$ python -q
>>> import numpy as np
>>> from numpy import linalg as LA
>>> np.set_printoptions(precision=2, suppress=True, linewidth=160, sign=" ")
>>> rd = lambda a: np.round(a, 2) + 0
>>> A = np.load("test5.npy")
>>> print(A)
[[-2 -2  2 -1  3  0 -1  0]
 [ 4  4 -4  2 -6  0  2  0]
 [ 4  4 -4  2 -6  0  2  0]]
>>> print(LA.lstsq(A[:-1].T, A[-1])[2])
1
>>> print(rd(A @ LA.pinv(A) @ A))
[[-2. -2.  2. -1.  3.  0. -1.  0.]
 [ 4.  4. -4.  2. -6.  0.  2.  0.]
 [ 4.  4. -4.  2. -6.  0.  2.  0.]]
>>> print(LA.matrix_rank(A, rtol=0.1))
1
>>> print([round(float(x), 2) for x in LA.svd(A, compute_uv=False)[:3]])
[14.39, 0.0, 0.0]
>>> Uu, sigma, Vh = LA.svd(A)
>>> print(rd(sigma))
[ 14.39   0.     0.  ]
>>> other = Uu[:, :1] @ np.diag(sigma[:1]) @ Vh[:1]
>>> print(rd(LA.norm(A - other, 2)), rd(sigma[1]))
0.0 0.0
>>> print(rd(LA.norm(A - other) / LA.norm(A)))
0.0
>>> print(np.diff(A, axis=0))
[[ 6  6 -6  3 -9  0  3  0]
 [ 0  0  0  0  0  0  0  0]]
>>> print(A.sum(axis=0))
[ 6  6 -6  3 -9  0  3  0]
>>> print(A.shape)
(3, 8)
>>> print(A.sum(axis=1))
[-1  2  2]
>>> print(A - A[0])
[[ 0  0  0  0  0  0  0  0]
 [ 6  6 -6  3 -9  0  3  0]
 [ 6  6 -6  3 -9  0  3  0]]
>>> print(np.abs(A).max())
6
>>> print(np.count_nonzero(A))
18
>>> Uu, sigma, Vh = LA.svd(A, full_matrices=False)
>>> print(rd(np.sqrt((sigma ** 2).sum())), rd(LA.norm(A)))
14.39 14.39
>>> print((sigma > 1e-8).sum())
1
>>> print(rd(Uu.T @ A @ Vh.T))
[[ 14.39   0.     0.  ]
 [  0.     0.     0.  ]
 [  0.     0.     0.  ]]
>>> print(rd(Vh @ Vh.T))
[[ 1.  0.  0.]
 [ 0.  1.  0.]
 [ 0.  0.  1.]]
>>> print(rd(sigma))
[ 14.39   0.     0.  ]
>>> print(rd(np.abs(Vh[0])))
[ 0.42  0.42  0.42  0.21  0.63  0.    0.21  0.  ]
>>> print(np.cumsum(sigma ** 2) / np.sum(sigma ** 2))
[ 1.  1.  1.]
>>> print(np.allclose(Uu * sigma @ Vh, A))
True
>>> rng = np.random.default_rng(31809)
>>> arr = np.eye(7, dtype=int)[rng.permutation(7)] * np.array([-9, -6, -8, -8, -4, -8, 5])
>>> print(arr)
[[ 0  0  0 -8  0  0  0]
 [ 0  0  0  0  0 -8  0]
 [-9  0  0  0  0  0  0]
 [ 0 -6  0  0  0  0  0]
 [ 0  0 -8  0  0  0  0]
 [ 0  0  0  0  0  0  5]
 [ 0  0  0  0 -4  0  0]]
>>> print(rd(np.abs(LA.eigvals(arr)).max()))
6.61
>>> print((arr - arr.T) / 2)
[[ 0.   0.   4.5 -4.   0.   0.   0. ]
 [ 0.   0.   0.   3.   0.  -4.   0. ]
 [-4.5  0.   0.   0.   4.   0.   0. ]
 [ 4.  -3.   0.   0.   0.   0.   0. ]
 [ 0.   0.  -4.   0.   0.   0.   2. ]
 [ 0.   4.   0.   0.   0.   0.   2.5]
 [ 0.   0.   0.   0.  -2.  -2.5  0. ]]
>>> print(np.trace(arr))
0
>>> def softmax(z):
...     e = np.exp(z - z.max(axis=-1, keepdims=True))
...     return e / e.sum(axis=-1, keepdims=True)
... 
>>> print(rd(softmax(arr).sum(axis=1)))
[ 1.  1.  1.  1.  1.  1.  1.]
>>> scores = arr @ arr.T / np.sqrt(7)
>>> print(rd(softmax(scores)[2] @ arr))
[-9.  0.  0.  0.  0.  0.  0.]
>>> print(rd(softmax(scores)))
[[ 1.    0.    0.    0.    0.    0.    0.  ]
 [ 0.    1.    0.    0.    0.    0.    0.  ]
 [ 0.    0.    1.    0.    0.    0.    0.  ]
 [ 0.    0.    0.    1.    0.    0.    0.  ]
 [ 0.    0.    0.    0.    1.    0.    0.  ]
 [ 0.    0.    0.    0.    0.    1.    0.  ]
 [ 0.    0.    0.    0.    0.    0.    0.99]]
>>> print(rd(softmax(scores + np.triu(np.full(scores.shape, -np.inf), 1))))
[[ 1.    0.    0.    0.    0.    0.    0.  ]
 [ 0.    1.    0.    0.    0.    0.    0.  ]
 [ 0.    0.    1.    0.    0.    0.    0.  ]
 [ 0.    0.    0.    1.    0.    0.    0.  ]
 [ 0.    0.    0.    0.    1.    0.    0.  ]
 [ 0.    0.    0.    0.    0.    1.    0.  ]
 [ 0.    0.    0.    0.    0.    0.    0.99]]
>>> print(rd(LA.pinv(arr)))
[[ 0.    0.   -0.11  0.    0.    0.    0.  ]
 [ 0.    0.    0.   -0.17  0.    0.    0.  ]
 [ 0.    0.    0.    0.   -0.12  0.    0.  ]
 [-0.12  0.    0.    0.    0.    0.    0.  ]
 [ 0.    0.    0.    0.    0.    0.   -0.25]
 [ 0.   -0.12  0.    0.    0.    0.    0.  ]
 [ 0.    0.    0.    0.    0.    0.2   0.  ]]
>>> print(arr[:, 6] @ arr[:, 0])
0
>>> basis = np.array([[2, -2, 0, 1, 1], [2, 0, 2, 0, 0], [2, -2, 2, 0, 0]])
>>> X = rng.normal(size=(24, 3)) @ basis + np.array([-2, 0, 1, -3, 1])
>>> print(rd(X))
[[-7.71  3.31 -4.71 -3.    1.  ]
 [-3.42  2.62  1.94 -4.18 -0.18]
 [-6.16  5.12  0.76 -4.96 -0.96]
 [-6.47  2.43 -3.93 -2.77  1.23]
 [-4.49  5.29  1.   -4.25 -0.25]
 [-6.99  3.52 -1.12 -4.43 -0.43]
 [-6.29  4.35 -2.75 -3.27  0.73]
 [-9.15  5.11 -2.37 -4.89 -0.89]
 [-1.58  0.34  1.74 -3.16  0.84]
 [-4.2   0.78 -1.99 -2.6   1.4 ]
 [-4.19  5.55  1.72 -4.45 -0.45]
 [ 1.62 -2.24  3.75 -2.57  1.43]
 [-1.92  0.    2.27 -3.59  0.41]
 [-4.89  0.29 -3.56 -2.16  1.84]
 [-5.96  5.49  0.44 -4.7  -0.7 ]
 [-3.09  2.2   2.05 -4.07 -0.07]
 [-9.68  5.72 -2.55 -5.07 -1.07]
 [ 3.43 -4.72  1.46 -0.51  3.49]
 [-6.26  3.98 -0.78 -4.24 -0.24]
 [ 0.52 -3.01 -0.32 -1.08  2.92]
 [-4.31  3.99 -0.32 -3.5   0.5 ]
 [-3.74  2.19  0.83 -3.79  0.21]
 [ 2.16 -3.31  5.8  -3.32  0.68]
 [-0.18 -0.45 -0.61 -1.28  2.72]]
>>> other = X / np.sqrt((X ** 2).mean(axis=1, keepdims=True))
>>> print(rd(LA.norm(other, axis=1)))
[ 2.24  2.24  2.24  2.24  2.24  2.24  2.24  2.24  2.24  2.24  2.24  2.24  2.24  2.24  2.24  2.24  2.24  2.24  2.24  2.24  2.24  2.24  2.24  2.24]
>>> print(LA.matrix_rank(other) == LA.matrix_rank(X))
True
>>> Xc = X - X.mean(axis=0)
>>> Uu, sigma, Vh = LA.svd(Xc, full_matrices=False)
>>> print((np.sign(Uu[:, 0]) == np.sign(Uu[0, 0])).astype(int))
[ 1  0  1  1  1  1  1  1  0  0  1  0  0  1  1  0  1  0  1  0  1  0  0  0]
>>> print(np.abs(Uu[:, 0]).argmax())
17
>>> print(np.abs(Vh[0]).argmax())
0
>>> print(rd(sigma ** 2 / (sigma ** 2).sum()))
[ 0.79  0.19  0.02  0.    0.  ]
>>> print(rd(sigma))
[ 23.79  11.67   4.     0.     0.  ]
>>> Uu, sigma, Vh = LA.svd(X)
>>> vecs = Vh[:(sigma > 1e-8).sum()]
>>> vec = X[10] + -3 * X[4] + rng.integers(2) * np.eye(5)[4]
>>> print(rd(vec))
[  9.29 -10.32  -1.29   8.29   1.29]
>>> print(rd(vecs.T @ vecs))
[[ 0.76  0.    0.24  0.3   0.18]
 [ 0.    1.    0.    0.    0.  ]
 [ 0.24  0.    0.76 -0.3  -0.18]
 [ 0.3   0.   -0.3   0.62 -0.23]
 [ 0.18  0.   -0.18 -0.23  0.86]]
>>> print(rd(np.diag(vecs.T @ vecs)))
[ 0.76  1.    0.76  0.62  0.86]
>>> print(np.unique(X.round(6), axis=0).shape)
(24, 5)
>>> print(rd(np.trace(LA.pinv(X) @ X)))
4.0
>>> print(np.abs(np.diag(LA.qr(X)[1])) > 1e-9)
[ True  True  True  True False]
>>> mat = np.array([[6, 5, 5, 0, 5, 4, 0, 7],
...     [7, -8, 3, -5, 0, 5, -1, 7],
...     [5, 9, -6, -9, 0, -4, 5, 8]]) * (rng.random((3, 8)) < 0.3)
>>> print(mat)
[[ 6  5  0  0  0  0  0  7]
 [ 0 -8  0  0  0  0  0  7]
 [ 0  0 -6  0  0 -4  5  0]]
>>> T = np.stack([mat, -3 * mat, mat[::-1]])
>>> print(T.sum(axis=0))
[[-12 -10  -6   0   0  -4   5 -14]
 [  0   8   0   0   0   0   0  -7]
 [  6   5  12   0   0   8 -10   7]]
>>> print(T.shape)
(3, 3, 8)
>>> print(rd(LA.norm(T, axis=(1, 2))))
[ 17.32  51.96  17.32]
>>> print((T @ mat.T).shape)
(3, 3, 3)
>>> print(LA.matrix_rank(T.reshape(3, -1)))
2
>>> other = mat / LA.norm(mat, axis=1, keepdims=True)
>>> C2 = other @ other.T
>>> print(rd(LA.norm(other, axis=1)))
[ 1.  1.  1.]
>>> print((np.abs(C2) > 0.9).astype(int))
[[ 1  0  0]
 [ 0  1  0]
 [ 0  0  1]]
>>> print(rd(C2))
[[ 1.    0.08  0.  ]
 [ 0.08  1.    0.  ]
 [ 0.    0.    1.  ]]
>>> vec = np.array([-2, 1, 3, 4, 5, 2, 4, 3])
>>> h1 = np.maximum(mat @ vec, 0)
>>> print(mat * (h1 > 1e-9)[:, None])
[[ 6  5  0  0  0  0  0  7]
 [ 0 -8  0  0  0  0  0  7]
 [ 0  0  0  0  0  0  0  0]]
>>> print(np.maximum(mat @ (3 * vec), 0))
[ 42  39   0]
>>> print(mat.T @ h1)
[ 84 -34   0   0   0   0   0 189]
>>> print(np.flatnonzero(h1 > 1e-9))
[ 0  1]
>>> print(np.maximum(mat @ vec, 0) - np.maximum(-mat @ vec, 0))
[14 13 -6]
>>> print(rd(np.tanh(mat @ vec)))
[ 1.  1. -1.]
>>> basis = 5 * np.array([[-0.2, -0.4, 0.5, 0.3, 1.5], [-1.2, -0.7, 0.2, 1.9, 0.2]])
>>> z = rng.integers(0, 2, 26)
>>> feats = basis[z] + rng.normal(size=(26, 5))
>>> print(rd(feats))
[[-5.86 -2.67  0.59 10.13 -0.31]
 [-6.65 -2.67  1.03 10.38 -0.67]
 [-7.07 -2.81  2.09  7.79  2.47]
 [-0.98 -2.6   4.12  1.68  6.01]
 [-6.08 -3.82 -0.35  8.35 -0.15]
 [-6.83 -3.07  0.92  7.86  1.04]
 [-8.35 -4.02  1.14 10.27  2.38]
 [-1.38 -1.49  0.14  2.75  8.6 ]
 [-1.93 -1.52  2.76  2.03  6.34]
 [-5.55 -3.15  1.14  8.59 -1.02]
 [-0.08 -4.89  1.94  2.41  8.3 ]
 [-2.25 -0.76  3.69 -1.27  7.91]
 [-7.68 -2.87  1.06 10.16  0.65]
 [-1.06 -1.74  3.87  1.5   8.11]
 [-6.31 -3.23  0.33  8.07  2.  ]
 [-2.01 -2.48  3.69  0.21  7.28]
 [-6.15 -3.53  0.62 11.24  0.01]
 [ 0.17 -0.47  2.42  0.57  6.93]
 [-5.72 -3.69  0.57 11.37 -0.36]
 [-6.52 -5.12  1.35 10.2   0.41]
 [-5.95 -3.51 -0.01  8.05 -0.16]
 [-0.35 -5.03  3.6   0.88  7.43]
 [-5.36 -2.3   2.02  8.    1.91]
 [-7.14 -5.59  2.91  8.68  0.17]
 [-2.02 -0.49  0.91  1.83  7.84]
 [-0.93 -2.66  2.08  1.47  7.41]]
>>> C2 = np.cov(feats, rowvar=False)
>>> print(rd(C2))
[[  7.83   1.58   2.08 -10.77   9.08]
 [  1.58   1.86   0.25  -2.85   2.28]
 [  2.08   0.25   1.74  -3.74   2.82]
 [-10.77  -2.85  -3.74  17.67 -14.29]
 [  9.08   2.28   2.82 -14.29  13.11]]
>>> print(rd(feats.std(axis=0)))
[ 2.74  1.34  1.29  4.12  3.55]
>>> print(C2.shape)
(5, 5)
>>> print(rd(np.median(feats, axis=0)))
[-5.64 -2.84  1.25  7.93  2.19]
>>> print(np.argsort(-feats.std(axis=0).round(6), kind="stable"))
[ 3  4  0  1  2]
>>> Xc = (feats - feats.mean(axis=0)) / feats.std(axis=0)
>>> print(rd(Xc.std(axis=0)))
[ 1.  1.  1.  1.  1.]
>>> print(np.argwhere(np.abs(Xc) > 2))
[]
>>> b = LA.lstsq(np.delete(Xc, 4, axis=1), Xc[:, 4])[0]
>>> print(rd(b))
[ 0.2  -0.01 -0.06 -0.8 ]
>>> print(np.abs(b).argmax())
3
>>> F = np.load("run14.npy")
>>> print(F)
[[-1 -3 -1 -1 -3 -3]
 [ 2  0  2  2  0  0]]
>>> vec = np.array([1, 2, 0, -2, 0, -1])
>>> h1 = np.maximum(F @ vec, 0)
>>> print(np.flatnonzero(h1 > 1e-9))
[]
>>> print(rd(np.tanh(F @ vec)))
[-0.96 -0.96]
>>> print(h1)
[ 0  0]
>>> other = F[0, 0] * F[1:] - np.outer(F[1:, 0], F[0])
>>> print(other)
[[ 0  6  0  0  6  6]]
>>> print(np.flatnonzero(~other.round(6).any(axis=1)))
[]
>>> W0 = np.array([[1.0, 1.0, -2.4, 0.7],
...     [-1.0, 1.3, -0.6, -0.2],
...     [-1.0, -1.1, 0.6, -1.7],
...     [-5.5, -0.1, -0.4, -1.5],
...     [5.0, 1.0, 1.1, 0.2],
...     [-2.0, 2.1, -0.5, -0.5],
...     [1.0, -0.2, -1.0, -0.3],
...     [-2.0, 1.5, -1.5, 1.8]])
>>> other = W0 / LA.norm(W0, axis=1, keepdims=True)
>>> C2 = other @ other.T
>>> print(rd(np.degrees(np.arccos(np.clip(C2[0, 4], -1, 1)))))
76.5
>>> print(rd(C2[0]))
[ 1.    0.32 -0.7  -0.35  0.23  0.11  0.71  0.44]
>>> print((C2 - 2 * np.eye(8)).round(6).argmax(axis=1))
[ 6  5  3  5  6  1  0  1]
